$ python3 -q
>>> import numpy as np
>>> np.set_printoptions(precision=4, suppress=True, linewidth=120)
>>> tidy = lambda a: np.round(a, 4) + 0
>>> M2 = np.array([[3, 4, 5, 0, 5],
...     [0, 5, 5, 3, 5],
...     [3, 3, 2, 2, 0],
...     [0, 1, 3, 0, 0],
...     [3, 0, 1, 4, 0]])
>>> J = np.triu(M2)
>>> print(J)
[[3 4 5 0 5]
 [0 5 5 3 5]
 [0 0 2 2 0]
 [0 0 0 0 0]
 [0 0 0 0 0]]
>>> np.linalg.norm(J, axis=1).argmax()
np.int64(1)
>>> tidy(np.linalg.norm(J, axis=1))
array([8.6603, 9.1652, 2.8284, 0.    , 0.    ])
>>> tidy(np.linalg.norm(J) ** 2 / np.linalg.norm(J, 2) ** 2)
np.float64(1.0985)
>>> tidy(np.linalg.norm(J, axis=0))
array([3.    , 6.4031, 7.3485, 3.6056, 7.0711])
>>> J[3] @ J[2]
np.int64(0)
>>> tidy(np.linalg.norm(J, 2))
np.float64(12.3299)
>>> np.linalg.matrix_rank(J, rtol=0.1)
np.int64(3)
>>> print([round(float(x), 4) for x in np.linalg.svd(J, compute_uv=False)[:3]])
[12.3299, 3.4001, 1.8477]
>>> np.argsort(-np.linalg.norm(J, axis=0).round(6), kind="stable")[:3]
array([2, 4, 1])
>>> Uu, sigma, Vt = np.linalg.svd(J)
>>> tidy(sigma)
array([12.3299,  3.4001,  1.8477,  0.    ,  0.    ])
>>> np.argmax(sigma[:-1] / (sigma[1:] + 1e-6)) + 1
np.int64(3)
>>> M2 = Uu[:, :3] @ np.diag(sigma[:3]) @ Vt[:3]
>>> tidy(np.linalg.norm(J - M2) / np.linalg.norm(J))
np.float64(0.0)
>>> tidy(np.linalg.norm(J - M2, 2)), sigma[3]
(np.float64(0.0), np.float64(0.0))
>>> tidy(M2)
array([[3., 4., 5., 0., 5.],
       [0., 5., 5., 3., 5.],
       [0., 0., 2., 2., 0.],
       [0., 0., 0., 0., 0.],
       [0., 0., 0., 0., 0.]])
>>> print(J.sum(axis=0))
[ 3  9 12  5 10]
>>> print(np.diff(J, axis=0))
[[-3  1  0  3  0]
 [ 0 -5 -3 -1 -5]
 [ 0  0 -2 -2  0]
 [ 0  0  0  0  0]]
>>> tidy(np.linalg.svd(J, compute_uv=False))
array([12.3299,  3.4001,  1.8477,  0.    ,  0.    ])
